>>> import numpy as np
>>> np.set_printoptions(suppress=True, linewidth=200)
>>> tidy = lambda a: np.round(a, 2) + 0
>>> m1 = np.loadtxt("layer17.csv", delimiter=",")
>>> m1
array([[ 0.7 ,  1.1 ,  0.3 , -0.4 ,  0.  , -0.5 ,  0.8 ,  0.6 ,  1.6 ,  1.6 , -2.  , -0.6 ,  2.38, -1.  ],
       [ 1.4 , -0.8 ,  1.7 ,  0.5 ,  1.1 , -1.1 , -0.2 , -0.3 , -0.4 , -0.1 ,  0.5 ,  1.2 , -0.69, -2.4 ],
       [-0.7 , -1.4 ,  1.  , -0.3 ,  1.2 ,  0.3 , -0.7 ,  0.  ,  1.  ,  1.2 ,  1.1 , -0.2 , -0.17,  0.1 ],
       [ 0.  , -0.5 ,  0.7 , -0.6 ,  0.9 , -0.8 , -0.2 ,  2.1 ,  1.8 ,  1.6 ,  0.2 , -1.7 ,  6.45,  1.3 ],
       [ 1.4 , -1.8 , -0.3 ,  0.4 , -1.3 ,  0.5 ,  0.6 , -0.2 , -0.1 ,  0.5 ,  0.5 , -0.2 , -0.68,  1.3 ],
       [-0.8 ,  0.9 ,  0.2 , -0.2 ,  1.6 , -0.8 , -1.8 , -0.7 ,  0.7 ,  1.4 ,  0.8 , -1.  , -2.75,  1.  ],
       [ 0.  ,  0.2 ,  0.2 , -0.2 , -0.1 ,  1.  , -0.5 ,  1.8 , -1.2 ,  0.7 ,  0.5 , -0.4 ,  5.47,  0.5 ],
       [ 0.3 , -0.4 ,  1.1 , -0.6 ,  0.6 , -2.1 , -0.6 ,  0.  , -2.1 ,  0.  , -0.4 , -1.  , -0.43,  1.6 ],
       [ 0.3 , -1.  , -0.2 , -0.7 , -0.7 ,  0.  , -1.  ,  0.4 ,  1.  , -1.5 , -2.6 ,  0.1 ,  0.98,  0.5 ],
       [ 0.4 ,  2.5 ,  0.9 ,  1.6 ,  2.7 , -2.  ,  1.6 ,  0.4 ,  2.1 , -0.8 , -0.3 , -0.8 ,  0.73, -2.6 ],
       [-1.  , -1.8 ,  1.2 ,  0.  , -1.7 ,  1.4 ,  0.3 , -1.4 ,  1.5 , -0.1 ,  1.6 ,  0.7 , -3.82,  2.2 ],
       [ 1.5 , -0.7 ,  0.3 ,  1.2 ,  0.5 , -0.2 , -2.3 ,  1.9 ,  1.  ,  0.5 , -0.2 ,  0.7 ,  5.98,  0.  ],
       [-0.2 ,  1.3 , -1.1 ,  0.2 , -0.1 , -2.6 , -1.2 , -0.6 , -0.5 ,  0.4 , -0.5 ,  1.5 , -1.93,  0.3 ],
       [-0.3 ,  0.5 , -0.7 , -1.5 , -0.4 ,  1.7 , -0.4 ,  0.7 , -0.3 ,  0.2 , -0.1 ,  1.7 ,  2.26,  0.  ],
       [-1.2 ,  1.8 ,  0.  ,  0.  , -0.6 , -0.7 ,  0.  , -1.8 , -2.1 ,  0.  , -0.9 ,  0.1 , -5.84,  1.8 ],
       [-0.9 ,  0.6 ,  1.7 ,  0.6 , -1.2 ,  1.  , -0.8 ,  2.8 ,  0.  , -0.4 , -0.3 , -0.1 ,  8.62, -1.2 ]])
>>> x0 = np.array([-2, 1, 2, -3, 2, 1, 2, -2, 2, -1, -2, -1, -2, 1])
>>> y = m1 @ x0
>>> coef, lr = np.zeros(14), 1 / np.linalg.norm(m1, 2) ** 2
>>> for i in range(8):
...     coef -= lr * m1.T @ (m1 @ coef - y)
...     if i % 2 == 0: print(i, round(np.linalg.norm(m1 @ coef - y), 2))
... 
0 21.66
2 18.87
4 16.65
6 14.83
>>> tidy(coef)
array([-0.85,  0.58,  0.27, -0.57,  0.44,  0.02,  0.9 , -0.72,  0.98, -0.08, -0.47, -0.8 , -2.33,  0.21])
>>> x0 = np.array([1, 1, 0, 5, 2, 0, 1, 1, 0, 1, 0, 5, 5, 3])
>>> y = m1 @ x0
>>> tidy(np.linalg.lstsq(m1, y)[0])
array([1., 1., 0., 5., 2., 0., 1., 1., 0., 1., 0., 5., 5., 3.])
>>> rng = np.random.default_rng(415)
>>> y = y + 0.1 * rng.normal(size=16)
>>> tidy(y)
array([  8.71,   0.19,  -2.37,  29.54,  -0.67, -14.7 ,  27.7 ,  -4.84,  -0.89,   9.23, -16.31,  41.3 ,  -0.72,  12.14, -25.68,  40.88])
>>> coef, *_ = np.linalg.lstsq(m1, y)
>>> [round(float(np.linalg.norm(np.linalg.solve(m1.T @ m1 + lam * np.eye(14), m1.T @ y))), 2) for lam in (0, 1, 10, 100)]
[9.75, 7.55, 5.24, 3.46]
>>> tidy(np.linalg.norm(y - m1 @ coef))
np.float64(0.16)
>>> left, s, Vt = np.linalg.svd(m1, full_matrices=False)
>>> tidy(s / s[0])
array([1.  , 0.45, 0.34, 0.33, 0.27, 0.25, 0.23, 0.19, 0.16, 0.15, 0.11, 0.08, 0.04, 0.01])
>>> A2 = np.c_[m1[:, :12] @ np.array([[1, 1, 0, 1, 3, 3, 3, 0, 2, 3, 0, 1],
...     [3, 0, 1, 3, 0, 2, 0, 3, 1, 3, 0, 3],
...     [3, 1, 0, 2, 0, 1, 0, 2, 2, 3, 0, 0],
...     [3, 1, 3, 2, 3, 3, 3, 0, 1, 3, 3, 2],
...     [0, 2, 3, 1, 1, 3, 1, 1, 3, 3, 0, 0],
...     [1, 3, 1, 0, 0, 0, 3, 3, 3, 1, 0, 2],
...     [3, 3, 0, 3, 1, 1, 3, 2, 3, 1, 3, 0],
...     [3, 3, 1, 3, 0, 1, 2, 1, 2, 3, 0, 2],
...     [2, 1, 2, 2, 0, 2, 0, 2, 3, 2, 2, 1],
...     [0, 3, 3, 0, 1, 3, 2, 3, 1, 1, 0, 2],
...     [3, 3, 0, 2, 3, 1, 1, 3, 2, 2, 0, 2],
...     [3, 3, 3, 2, 3, 2, 1, 2, 1, 2, 0, 0]]), np.array([-3, -1, -2, 3, 1, 0, 1, -3, 0, -3, 3, -3, 0, 0, -3, 0])]
>>> tidy(A2)
array([[  2.8,   1.9,   6.2,   6. ,  -4.5,   9.6,   3.6,   5.4,   6.6,   6.8,   4.4,   4.2,  -3. ],
       [  7.3,   5.4,   5.1,   5.6,  11.6,  10.4,   3.8,   0.9,   5.6,  12. ,   0.1,  -2.4,  -1. ],
       [  0.1,   8.5,   6.6,  -0.6,   1.4,   4.4,   0.3,   7. ,   7.5,   4. ,  -1. ,   0.7,  -2. ],
       [  2.8,   7.3,   5. ,   5.9,  -4. ,   7.7,   2. ,   5.7,   9.9,   9. ,   1.2,   5.3,   3. ],
       [ -1.3,   3.9,  -3.5,  -3.5,   6.1,  -0.6,   8.3,  -2.4,   0.8,  -3.4,   2.8,  -0.7,   1. ],
       [ -5.6,  -3.2,   6.2,  -3. ,  -2.4,   5.7,  -8. ,   4. ,  -0.8,   2.8,  -4.6,   3.6,   0. ],
       [  3.4,   7.9,   0.6,   2.2,  -0.2,   0.4,   5.9,   5.1,   2.9,   4.7,  -4.5,   7. ,   1. ],
       [-11.7, -12.4,  -9.7,  -8.1,  -5.1,  -6. ,  -9.8, -13.3, -12.6,  -6.7,  -7.8,  -9.2,  -3. ],
       [-12.7, -14.8,  -7. , -10. , -11.9, -11. ,  -9.6, -15.8,  -9.4, -11.2,  -3.1, -10.5,   0. ],
       [ 20.3,   4.7,  13.2,  23.6,   6.2,  21.9,   5.6,   8.9,  18.5,  26.3,  13.8,   7.8,  -3. ],
       [  5.2,   5.8,  -2.1,  -1.4,   2.4,  -5.9,  -0.3,   7.6,   4.1,  -4.9,   3.9,  -1.9,   3. ],
       [  6. ,   6.2,  11.7,   4.7,   8.3,  12.8,   6.4,   0. ,   5.7,  15.1,  -1.3,   6.8,  -3. ],
       [ -5. , -10.8,   3.1,  -2.6,   2.1,   2.1, -10.9,  -7.5, -14.6,  -3.9,  -4. ,  -3. ,   0. ],
       [  1.4,   7.8,   2.3,  -0.1,  -1.2,  -2.7,   1.5,   7.8,   1.9,  -1. ,  -6.3,   2.9,   0. ],
       [ -8.5, -14.4,  -6.4,  -7.6,  -6.6,  -8.5, -10.7,  -5.8, -16.1, -11.9,  -4.2,  -4.7,  -3. ],
       [ 13.6,   5.6,   1.1,   9.5,  -4.5,  -1.3,   2.9,   5.9,   4.3,   9.8,  -0.6,   8.3,   0. ]])
>>> np.linalg.matrix_rank(A2)
np.int64(13)
>>> tidy(np.linalg.norm(A2 - m1 @ np.linalg.lstsq(m1, A2)[0], axis=0))
array([0.  , 0.  , 0.  , 0.  , 0.  , 0.  , 0.  , 0.  , 0.  , 0.  , 0.  , 0.  , 3.32])
>>> X = np.load("sample5.npy")
>>> tidy(X)
array([[ 0.15, -0.03,  0.15,  0.09, -0.09,  0.03, -0.09,  0.21,  0.09,  0.09,  0.09, -0.09],
       [-0.03,  0.01, -0.03, -0.02,  0.02, -0.01,  0.02, -0.04, -0.02, -0.02, -0.02,  0.02],
       [ 0.15, -0.03,  0.15,  0.09, -0.09,  0.03, -0.09,  0.21,  0.09,  0.09,  0.09, -0.09],
       [ 0.09, -0.02,  0.09,  0.05, -0.05,  0.02, -0.05,  0.13,  0.05,  0.05,  0.05, -0.05],
       [-0.09,  0.02, -0.09, -0.05,  0.05, -0.02,  0.05, -0.13, -0.05, -0.05, -0.05,  0.05],
       [ 0.03, -0.01,  0.03,  0.02, -0.02,  0.01, -0.02,  0.04,  0.02,  0.02,  0.02, -0.02],
       [-0.09,  0.02, -0.09, -0.05,  0.05, -0.02,  0.05, -0.13, -0.05, -0.05, -0.05,  0.05],
       [ 0.21, -0.04,  0.21,  0.13, -0.13,  0.04, -0.13,  0.3 ,  0.13,  0.13,  0.13, -0.13],
       [ 0.09, -0.02,  0.09,  0.05, -0.05,  0.02, -0.05,  0.13,  0.05,  0.05,  0.05, -0.05],
       [ 0.09, -0.02,  0.09,  0.05, -0.05,  0.02, -0.05,  0.13,  0.05,  0.05,  0.05, -0.05],
       [ 0.09, -0.02,  0.09,  0.05, -0.05,  0.02, -0.05,  0.13,  0.05,  0.05,  0.05, -0.05],
       [-0.09,  0.02, -0.09, -0.05,  0.05, -0.02,  0.05, -0.13, -0.05, -0.05, -0.05,  0.05]])
>>> evals, vecs = np.linalg.eigh(X)
>>> x0 = np.array([1, 1, 2, 2, 2, -3, 3, -1, 3, -1, -1, 2])
>>> tidy(np.linalg.eigvalsh(X[1:, 1:]))
array([0.  , 0.  , 0.  , 0.  , 0.  , 0.  , 0.  , 0.  , 0.  , 0.  , 0.85])
>>> tidy(vecs * np.maximum(evals, 0) @ vecs.T)
array([[ 0.15, -0.03,  0.15,  0.09, -0.09,  0.03, -0.09,  0.21,  0.09,  0.09,  0.09, -0.09],
       [-0.03,  0.01, -0.03, -0.02,  0.02, -0.01,  0.02, -0.04, -0.02, -0.02, -0.02,  0.02],
       [ 0.15, -0.03,  0.15,  0.09, -0.09,  0.03, -0.09,  0.21,  0.09,  0.09,  0.09, -0.09],
       [ 0.09, -0.02,  0.09,  0.05, -0.05,  0.02, -0.05,  0.13,  0.05,  0.05,  0.05, -0.05],
       [-0.09,  0.02, -0.09, -0.05,  0.05, -0.02,  0.05, -0.13, -0.05, -0.05, -0.05,  0.05],
       [ 0.03, -0.01,  0.03,  0.02, -0.02,  0.01, -0.02,  0.04,  0.02,  0.02,  0.02, -0.02],
       [-0.09,  0.02, -0.09, -0.05,  0.05, -0.02,  0.05, -0.13, -0.05, -0.05, -0.05,  0.05],
       [ 0.21, -0.04,  0.21,  0.13, -0.13,  0.04, -0.13,  0.3 ,  0.13,  0.13,  0.13, -0.13],
       [ 0.09, -0.02,  0.09,  0.05, -0.05,  0.02, -0.05,  0.13,  0.05,  0.05,  0.05, -0.05],
       [ 0.09, -0.02,  0.09,  0.05, -0.05,  0.02, -0.05,  0.13,  0.05,  0.05,  0.05, -0.05],
       [ 0.09, -0.02,  0.09,  0.05, -0.05,  0.02, -0.05,  0.13,  0.05,  0.05,  0.05, -0.05],
       [-0.09,  0.02, -0.09, -0.05,  0.05, -0.02,  0.05, -0.13, -0.05, -0.05, -0.05,  0.05]])
>>> tidy(X.ravel(order="F"))
array([ 0.15, -0.03,  0.15,  0.09, -0.09,  0.03, -0.09,  0.21,  0.09,  0.09,  0.09, -0.09, -0.03,  0.01, -0.03, -0.02,  0.02, -0.01,  0.02, -0.04, -0.02, -0.02, -0.02,  0.02,  0.15, -0.03,  0.15,
        0.09, -0.09,  0.03, -0.09,  0.21,  0.09,  0.09,  0.09, -0.09,  0.09, -0.02,  0.09,  0.05, -0.05,  0.02, -0.05,  0.13,  0.05,  0.05,  0.05, -0.05, -0.09,  0.02, -0.09, -0.05,  0.05, -0.02,
        0.05, -0.13, -0.05, -0.05, -0.05,  0.05,  0.03, -0.01,  0.03,  0.02, -0.02,  0.01, -0.02,  0.04,  0.02,  0.02,  0.02, -0.02, -0.09,  0.02, -0.09, -0.05,  0.05, -0.02,  0.05, -0.13, -0.05,
       -0.05, -0.05,  0.05,  0.21, -0.04,  0.21,  0.13, -0.13,  0.04, -0.13,  0.3 ,  0.13,  0.13,  0.13, -0.13,  0.09, -0.02,  0.09,  0.05, -0.05,  0.02, -0.05,  0.13,  0.05,  0.05,  0.05, -0.05,
        0.09, -0.02,  0.09,  0.05, -0.05,  0.02, -0.05,  0.13,  0.05,  0.05,  0.05, -0.05,  0.09, -0.02,  0.09,  0.05, -0.05,  0.02, -0.05,  0.13,  0.05,  0.05,  0.05, -0.05, -0.09,  0.02, -0.09,
       -0.05,  0.05, -0.02,  0.05, -0.13, -0.05, -0.05, -0.05,  0.05])
>>> blk = X.reshape(12, 2, -1)
>>> blk.shape
(12, 2, 6)
>>> tidy(blk.sum(axis=1))
array([[ 0.06,  0.18,  0.24,  0.18,  0.  , -0.06],
       [-0.01, -0.04, -0.05, -0.04,  0.  ,  0.01],
       [ 0.06,  0.18,  0.24,  0.18,  0.  , -0.06],
       [ 0.04,  0.11,  0.15,  0.11,  0.  , -0.04],
       [-0.04, -0.11, -0.15, -0.11,  0.  ,  0.04],
       [ 0.01,  0.04,  0.05,  0.04,  0.  , -0.01],
       [-0.04, -0.11, -0.15, -0.11,  0.  ,  0.04],
       [ 0.09,  0.26,  0.34,  0.26,  0.  , -0.09],
       [ 0.04,  0.11,  0.15,  0.11,  0.  , -0.04],
       [ 0.04,  0.11,  0.15,  0.11,  0.  , -0.04],
       [ 0.04,  0.11,  0.15,  0.11,  0.  , -0.04],
       [-0.04, -0.11, -0.15, -0.11,  0.  ,  0.04]])
